>>> import numpy as np
>>> from numpy import linalg as LA
>>> np.set_printoptions(suppress=True, linewidth=160)
>>> K = np.loadtxt("m.csv", delimiter=",")
>>> print(K)
[[12. 10.  8.  8.  9. 11. 12.  6.]
 [10. 21. 14. 12. 11. 13. 16. 14.]
 [ 8. 14. 23.  9.  8. 15. 16. 11.]
 [ 8. 12.  9. 17. 14.  8. 14.  5.]
 [ 9. 11.  8. 14. 18. 10. 11.  6.]
 [11. 13. 15.  8. 10. 19. 12. 10.]
 [12. 16. 16. 14. 11. 12. 23. 10.]
 [ 6. 14. 11.  5.  6. 10. 10. 21.]]
>>> r0 = np.array([3, -2])
>>> print(np.cross(K[4, :3], K[2, :3]))
[ 141. -143.   38.]
>>> print(np.convolve(K[4], r0))
[ 27.  15.   2.  26.  26.  -6.  13.  -4. -12.]
>>> Lm = LA.cholesky(K)
>>> print(LA.eigvalsh(K).min() > 0)
True
>>> x = np.array([-1, -2, -3, -1, 3, -1, 0, -1])
>>> print(K @ np.eye(8)[4])
[ 9. 11.  8. 14. 18. 10. 11.  6.]
>>> print((K @ x).argmax())
4
>>> print(K * x)
[[-12. -20. -24.  -8.  27. -11.   0.  -6.]
 [-10. -42. -42. -12.  33. -13.   0. -14.]
 [ -8. -28. -69.  -9.  24. -15.   0. -11.]
 [ -8. -24. -27. -17.  42.  -8.   0.  -5.]
 [ -9. -22. -24. -14.  54. -10.   0.  -6.]
 [-11. -26. -45.  -8.  30. -19.   0. -10.]
 [-12. -32. -48. -14.  33. -12.   0. -10.]
 [ -6. -28. -33.  -5.  18. -10.   0. -21.]]
>>> print(np.sign((K @ x).round(6)))
[-1. -1. -1. -1. -1. -1. -1. -1.]
>>> print(K @ np.ones(8))
[ 76. 111. 104.  87.  87.  98. 114.  83.]
>>> rng = np.random.default_rng(781)
>>> z = rng.permutation(8)
>>> print(z)
[6 1 3 0 7 2 5 4]
>>> A2 = K[z][:, z]
>>> print(np.allclose(A2, K))
False
>>> print(np.diag(A2))
[23. 21. 17. 12. 21. 23. 19. 18.]
>>> print(np.trace(A2))
154.0
>>> print(np.round(np.sort(np.abs(LA.eigvals(A2))), 2))
[ 1.41  2.27  4.48  7.15  9.85 12.4  19.54 96.9 ]
>>> print(A2)
[[23. 16. 14. 12. 10. 16. 12. 11.]
 [16. 21. 12. 10. 14. 14. 13. 11.]
 [14. 12. 17.  8.  5.  9.  8. 14.]
 [12. 10.  8. 12.  6.  8. 11.  9.]
 [10. 14.  5.  6. 21. 11. 10.  6.]
 [16. 14.  9.  8. 11. 23. 15.  8.]
 [12. 13.  8. 11. 10. 15. 19. 10.]
 [11. 11. 14.  9.  6.  8. 10. 18.]]
>>> F = np.array([[2, -8, -8], [3, -12, -12], [0, 0, 0], [5, -20, -20]])
>>> print(F)
[[  2  -8  -8]
 [  3 -12 -12]
 [  0   0   0]
 [  5 -20 -20]]
>>> print(F.mean(axis=0))
[  2.5 -10.  -10. ]
>>> print(np.diff(F, axis=0))
[[  1  -4  -4]
 [ -3  12  12]
 [  5 -20 -20]]
>>> print(F.shape)
(4, 3)
>>> print(F.sum(axis=1))
[-14 -21   0 -35]
>>> LA.rank(F)
Traceback (most recent call last):
  File "<python-input-31>", line 1, in <module>
    LA.rank(F)
    ^^^^^^^
AttributeError: module 'numpy.linalg' has no attribute 'rank'
>>> print(np.allclose(F[:-1].T @ LA.lstsq(F[:-1].T, F[-1])[0], F[-1]))
True
>>> print(np.round(F @ LA.pinv(F) @ F, 2))
[[  2.  -8.  -8.]
 [  3. -12. -12.]
 [  0.   0.   0.]
 [  5. -20. -20.]]
>>> print(round(np.trace(LA.pinv(F) @ F), 2))
1.0
>>> left, sig, Vh = LA.svd(F)
>>> V = Vh[:(sig > 1e-8).sum()]
>>> x = F[3] + 3 * F[2] + rng.integers(2) * np.eye(3)[0]
>>> print(x)
[  5. -20. -20.]
>>> print(np.round(V.T @ V, 2))
[[ 0.03 -0.12 -0.12]
 [-0.12  0.48  0.48]
 [-0.12  0.48  0.48]]
>>> print(round(LA.norm(x - V.T @ V @ x), 2))
0.0
>>> print(np.allclose(V.T @ V @ x, x))
True
>>> data = np.load("block1.npy")
>>> print(data)
[[-3 -3 -2  1  1 -2 -3 -1 -3  3]
 [-3 -3 -2  1  1 -2 -3 -1 -3  3]
 [-3 -1 -1 -3  3 -3 -1 -2  3  2]
 [ 3  1 -2 -1 -3  3  1 -2 -2  2]]
>>> # rank 3
>>> print(LA.matrix_rank(data, rtol=0.1))
3
>>> print(LA.cond(data) > 100)
True
>>> print(round(LA.norm(data, 2) / LA.norm(data), 2))
0.78
>>> print(np.argsort(-LA.norm(data, axis=0).round(6), kind="stable")[:3])
[0 8 5]
>>> r = LA.matrix_rank(data)
>>> print(r)
3
>>> null = LA.svd(data)[2][r:].T
>>> print([int(LA.matrix_rank(data[:, :j + 1])) for j in range(10)])
[1, 2, 3, 3, 3, 3, 3, 3, 3, 3]
>>> print([int(LA.matrix_rank(data[:i])) for i in range(1, len(data) + 1)])
[1, 1, 2, 3]
>>> print(LA.matrix_rank(data.T @ data), LA.matrix_rank(data @ data.T))
3 3
>>> print(null.shape)
(10, 7)
>>> J = np.load("w.npy")
>>> print(J)
[[ -1.   1.   2.   1.]
 [  4.   1.  -2.   0.]
 [-14.  -9.  -1.  -5.]
 [  2.  -1.  -2.   0.]]
>>> print(J @ J)
[[-21. -19.  -8. -11.]
 [ 28.  23.   8.  14.]
 [-18.  -9.   1.  -9.]
 [ 22.  19.   8.  12.]]
>>> print((J - J.T) / 2)
[[ 0.  -1.5  8.  -0.5]
 [ 1.5  0.   3.5  0.5]
 [-8.  -3.5  0.  -1.5]
 [ 0.5 -0.5  1.5  0. ]]
>>> print(np.round(np.sort(np.abs(LA.eigvals(J))), 2))
[1. 1. 2. 3.]
>>> print(np.allclose(J @ J.T, J.T @ J))
False
>>> print((J + J.T) / 2)
[[-1.   2.5 -6.   1.5]
 [ 2.5  1.  -5.5 -0.5]
 [-6.  -5.5 -1.  -3.5]
 [ 1.5 -0.5 -3.5  0. ]]
>>> A2 = LA.inv(J)
>>> print(np.round(J @ A2, 2) + 0)
[[1. 0. 0. 0.]
 [0. 1. 0. 0.]
 [0. 0. 1. 0.]
 [0. 0. 0. 1.]]
>>> print(np.round(LA.det(J) * LA.det(A2), 2))
1.0
>>> print(round(float(LA.slogdet(J)[0]), 2))
1.0
>>> print(np.round(LA.det(J) * A2, 2))
[[-20. -17.  -4.  -1.]
 [ 20.  20.   4.  -2.]
 [-30. -27.  -6.  -3.]
 [ 26.  17.   4.   7.]]
>>> print(round(float(LA.cond(J)), 2))
191.77
>>> G = J.T @ J
>>> print(LA.matrix_rank(G))
4
>>> print(np.round(LA.svd(J, compute_uv=False) ** 2, 2))
[317.6   21.79   0.6    0.01]
>>> print(np.trace(G), (J ** 2).sum())
340.0 340.0
>>> print(np.diag(G))
[217.  84.  13.  26.]
>>> print(np.round(LA.eigvalsh(G)[::-1], 2))
[317.6   21.79   0.6    0.01]
>>> m1 = np.loadtxt("dump.csv", delimiter=",")
>>> print(m1)
[[-2.96 -2.01  0.   -3.02 -1.97 -3.01 -1.02]
 [-0.02  0.   -0.02  0.01  0.04  0.03  0.  ]
 [-6.04 -4.01 -0.01 -6.   -3.97 -6.02 -1.99]
 [-2.97 -2.02  0.01 -2.99 -1.99 -3.01 -1.02]
 [ 8.99  6.    0.01  9.    5.99  8.98  3.  ]
 [-0.01  0.01  0.03  0.02  0.    0.02  0.  ]
 [-9.   -5.98 -0.01 -8.98 -5.98 -8.99 -3.06]
 [-0.02  0.02  0.    0.03  0.01  0.05 -0.02]
 [ 2.99  1.98  0.02  3.    1.96  3.02  1.04]
 [-9.02 -5.98  0.   -9.   -5.98 -8.99 -2.96]]
>>> left, sig, Vh = LA.svd(m1)
>>> print(np.argmax(sig[:-1] / (sig[1:] + 1e-6)) + 1)
1
>>> A2 = left[:, :1] @ np.diag(sig[:1]) @ Vh[:1]
>>> print(LA.matrix_rank(m1, rtol=0.05))
1
>>> print(np.round(LA.norm(m1 - A2) / LA.norm(m1), 2))
0.0
>>> print(round(LA.norm(m1 - A2, 2), 2), round(sig[1], 2))
0.1 0.1
>>> print([round(float(x), 2) for x in LA.svd(m1, compute_uv=False)[:3]])
[34.96, 0.1, 0.09]
>>> E = np.load("a.npy")
>>> print(E.round(2))
[[0.06 0.12 0.25 0.06 0.25 0.25]
 [0.26 0.26 0.11 0.16 0.21 0.  ]
 [0.12 0.   0.24 0.24 0.18 0.24]
 [0.   0.12 0.25 0.25 0.38 0.  ]
 [0.08 0.16 0.2  0.2  0.2  0.16]
 [0.21 0.14 0.   0.29 0.21 0.14]]
>>> # rows sum to 1
>>> r0 = np.array([2, 4, -2, -3, -4, -3])
>>> A2 = E + np.outer(r0, np.eye(6)[5])
>>> print(LA.matrix_rank(A2 - E))
1
>>> blk = np.stack([E, 3 * E, E[::-1]])
>>> print(np.round(np.einsum("bij,cij->bc", blk, blk), 2))
[[ 1.31  3.94  0.96]
 [ 3.94 11.83  2.88]
 [ 0.96  2.88  1.31]]
>>> print(LA.matrix_rank(blk.reshape(3, -1)))
2
>>> print(np.round(LA.det(blk), 2) + 0)
[0.  0.1 0. ]
>>> print(LA.matrix_rank(blk))
[6 6 6]
>>> print(np.allclose(E, E.T))
False
>>> print(np.round(LA.matrix_power(E, 3), 2))
[[0.11 0.13 0.18 0.2  0.25 0.13]
 [0.12 0.13 0.18 0.2  0.23 0.13]
 [0.11 0.13 0.18 0.21 0.24 0.13]
 [0.11 0.13 0.19 0.21 0.24 0.13]
 [0.11 0.13 0.19 0.21 0.24 0.13]
 [0.11 0.13 0.18 0.21 0.24 0.13]]
>>> print(np.round((E + E.T) / 2, 2))
[[0.06 0.19 0.18 0.03 0.16 0.23]
 [0.19 0.26 0.05 0.14 0.19 0.07]
 [0.18 0.05 0.24 0.24 0.19 0.12]
 [0.03 0.14 0.24 0.25 0.29 0.14]
 [0.16 0.19 0.19 0.29 0.2  0.19]
 [0.23 0.07 0.12 0.14 0.19 0.14]]
>>> LA.determinant(E)
Traceback (most recent call last):
  File "<python-input-98>", line 1, in <module>
    LA.determinant(E)
    ^^^^^^^^^^^^^^
AttributeError: module 'numpy.linalg' has no attribute 'determinant'
>>> X = np.minimum.outer(np.arange(1, 12), np.arange(1, 12)) * -2
>>> print(X)
[[ -2  -2  -2  -2  -2  -2  -2  -2  -2  -2  -2]
 [ -2  -4  -4  -4  -4  -4  -4  -4  -4  -4  -4]
 [ -2  -4  -6  -6  -6  -6  -6  -6  -6  -6  -6]
 [ -2  -4  -6  -8  -8  -8  -8  -8  -8  -8  -8]
 [ -2  -4  -6  -8 -10 -10 -10 -10 -10 -10 -10]
 [ -2  -4  -6  -8 -10 -12 -12 -12 -12 -12 -12]
 [ -2  -4  -6  -8 -10 -12 -14 -14 -14 -14 -14]
 [ -2  -4  -6  -8 -10 -12 -14 -16 -16 -16 -16]
 [ -2  -4  -6  -8 -10 -12 -14 -16 -18 -18 -18]
 [ -2  -4  -6  -8 -10 -12 -14 -16 -18 -20 -20]
 [ -2  -4  -6  -8 -10 -12 -14 -16 -18 -20 -22]]
>>> x = np.array([2, 3, 3, -3, 3, 1, -2, -2, 0, 2, -2])
>>> y = X @ x
>>> beta, lr = np.zeros(11), 1 / LA.norm(X, 2) ** 2
>>> for i in range(30):
...     beta -= lr * X.T @ (X @ beta - y)
...     if i % 5 == 0: print(i, round(LA.norm(X @ beta - y), 2))
... 
0 33.66
5 31.9
10 30.26
15 28.74
20 27.32
25 26.0
>>> print(beta.round(2))
[ 0.18  0.31  0.36  0.34  0.27  0.16  0.02 -0.1  -0.2  -0.26 -0.3 ]
>>> print(round(LA.cond(X), 2))
210.75
